In [1]: import numpy as np

In [2]: np.set_printoptions(precision=1, suppress=True, linewidth=200, sign=" ")

In [3]: rng = np.random.default_rng(182)

In [4]: m1 = np.triu(rng.random((5, 5)) < 0.5, 1).astype(int)

In [5]: m1 = m1 + m1.T

In [6]: print(m1)
[[ 0  1  1  1  0]
 [ 1  0  1  0  0]
 [ 1  1  0  0  0]
 [ 1  0  0  0  0]
 [ 0  0  0  0  0]]

In [7]: round(float(np.linalg.eigvalsh(m1).min()), 1)
Out[7]: -1.5

In [8]: m1 @ m1
Out[8]: 
array([[ 3,  1,  1,  0,  0],
       [ 1,  2,  1,  1,  0],
       [ 1,  1,  2,  1,  0],
       [ 0,  1,  1,  1,  0],
       [ 0,  0,  0,  0,  0]])

In [9]: np.sort(np.linalg.eigvals(m1).real)
Out[9]: array([-1.5, -1. ,  0. ,  0.3,  2.2])

In [10]: (m1 != 0).astype(int)
Out[10]: 
array([[ 0,  1,  1,  1,  0],
       [ 1,  0,  1,  0,  0],
       [ 1,  1,  0,  0,  0],
       [ 1,  0,  0,  0,  0],
       [ 0,  0,  0,  0,  0]])

In [11]: t = np.radians(15)

In [12]: r_ = np.eye(5)

In [13]: r_[1, 1] = r_[0, 0] = np.cos(t)

In [14]: r_[1, 0], r_[0, 1] = -np.sin(t), np.sin(t)

In [15]: r_
Out[15]: 
array([[ 1. ,  0.3,  0. ,  0. ,  0. ],
       [-0.3,  1. ,  0. ,  0. ,  0. ],
       [ 0. ,  0. ,  1. ,  0. ,  0. ],
       [ 0. ,  0. ,  0. ,  1. ,  0. ],
       [ 0. ,  0. ,  0. ,  0. ,  1. ]])

In [16]: B = m1 @ r_.T

In [17]: np.allclose(np.linalg.norm(m1, axis=1), np.linalg.norm(B, axis=1))
Out[17]: True

In [18]: round(np.linalg.det(r_), 1), round(np.trace(r_), 1)
Out[18]: (np.float64(1.0), np.float64(4.9))

In [19]: B
Out[19]: 
array([[ 0.3,  1. ,  1. ,  1. ,  0. ],
       [ 1. , -0.3,  1. ,  0. ,  0. ],
       [ 1.2,  0.7,  0. ,  0. ,  0. ],
       [ 1. , -0.3,  0. ,  0. ,  0. ],
       [ 0. ,  0. ,  0. ,  0. ,  0. ]])

In [20]: np.abs(B - m1).max(axis=0)
Out[20]: array([ 0.3,  0.3,  0. ,  0. ,  0. ])

In [21]: E = np.load("test4.npy")

In [22]: E
Out[22]: 
array([[ 2.3, -3. , -1. ,  0. , -2. ,  1. ],
       [ 0. ,  2.3, -3. ,  0. ,  3. , -1. ],
       [ 2. ,  0. ,  3.3, -2. ,  1. , -1. ],
       [-1. ,  0. , -1. , -1.7,  3. , -1. ],
       [-1. , -1. , -3. ,  1. ,  3.3,  0. ],
       [ 2. , -3. , -1. ,  0. , -2. ,  1.3]])

In [23]: print(E.ravel(order="F"))
[ 2.3  0.   2.  -1.  -1.   2.  -3.   2.3  0.   0.  -1.  -3.  -1.  -3.   3.3 -1.  -3.  -1.   0.   0.  -2.  -1.7  1.   0.  -2.   3.   1.   3.   3.3 -2.   1.  -1.  -1.  -1.   0.   1.3]

In [24]: t3 = E.reshape(6, 2, -1)

In [25]: np.swapaxes(t3, 1, 2)[5]
Out[25]: 
array([[ 2. ,  0. ],
       [-3. , -2. ],
       [-1. ,  1.3]])

In [26]: t3.transpose(1, 0, 2)
Out[26]: 
array([[[ 2.3, -3. , -1. ],
        [ 0. ,  2.3, -3. ],
        [ 2. ,  0. ,  3.3],
        [-1. ,  0. , -1. ],
        [-1. , -1. , -3. ],
        [ 2. , -3. , -1. ]],

       [[ 0. , -2. ,  1. ],
        [ 0. ,  3. , -1. ],
        [-2. ,  1. , -1. ],
        [-1.7,  3. , -1. ],
        [ 1. ,  3.3,  0. ],
        [ 0. , -2. ,  1.3]]])

In [27]: print(t3.sum(axis=1))
[[ 2.3 -5.   0. ]
 [ 0.   5.3 -4. ]
 [ 0.   1.   2.3]
 [-2.7  3.  -2. ]
 [ 0.   2.3 -3. ]
 [ 2.  -5.   0.3]]

In [28]: B = E + rng.integers(-2, 3, (6, 5)) @ rng.integers(-2, 3, (5, 6))

In [29]: print(B)
[[  2.3   5.   -3.    6.   12.   11. ]
 [  3.    4.3  -8.   -4.    3.   -7. ]
 [  2.    0.    1.3   2.    1.   -5. ]
 [ -3.   -6.    4.   -3.7  -1.    0. ]
 [ -4.    2.   -7.    6.    9.3   2. ]
 [  2.   -7.   -3.  -10.   -8.   -4.7]]

In [30]: print(np.abs(B - E).sum(axis=1))
[ 40.  20.  10.  20.  23.  28.]

In [31]: np.round(np.linalg.svd(B - E, compute_uv=False), 1) + 0
Out[31]: array([ 25.8,  12.3,   7.8,   4.4,   1.7,   0. ])

In [32]: W0 = np.loadtxt("block1.csv", delimiter=",")

In [33]: W0
Out[33]: 
array([[  2.,   3.,   3.],
       [  5.,   5.,   6.],
       [  5.,   5.,   8.],
       [  7.,   6.,  10.],
       [  8.,   6.,  11.],
       [  8.,   9.,  14.],
       [ 11.,  12.,  16.],
       [ 12.,  12.,  19.],
       [ 14.,  15.,  19.],
       [ 17.,  15.,  19.],
       [ 18.,  15.,  22.],
       [ 18.,  17.,  23.],
       [ 21.,  19.,  23.],
       [ 23.,  20.,  25.],
       [ 24.,  20.,  27.],
       [ 26.,  20.,  28.],
       [ 29.,  21.,  28.],
       [ 30.,  24.,  28.]])

In [34]: labels = W0[:, 0] > np.median(W0[:, 0])

In [35]: f = W0[labels].mean(axis=0) - W0[~labels].mean(axis=0)

In [36]: f
Out[36]: array([ 14.9,  10.9,  13. ])

In [37]: print(((W0 - W0.mean(axis=0)) @ f > 0).astype(int))
[ 0  0  0  0  0  0  0  0  1  1  1  1  1  1  1  1  1  1]

In [38]: labels.astype(int)
Out[38]: array([ 0,  0,  0,  0,  0,  0,  0,  0,  0,  1,  1,  1,  1,  1,  1,  1,  1,  1])
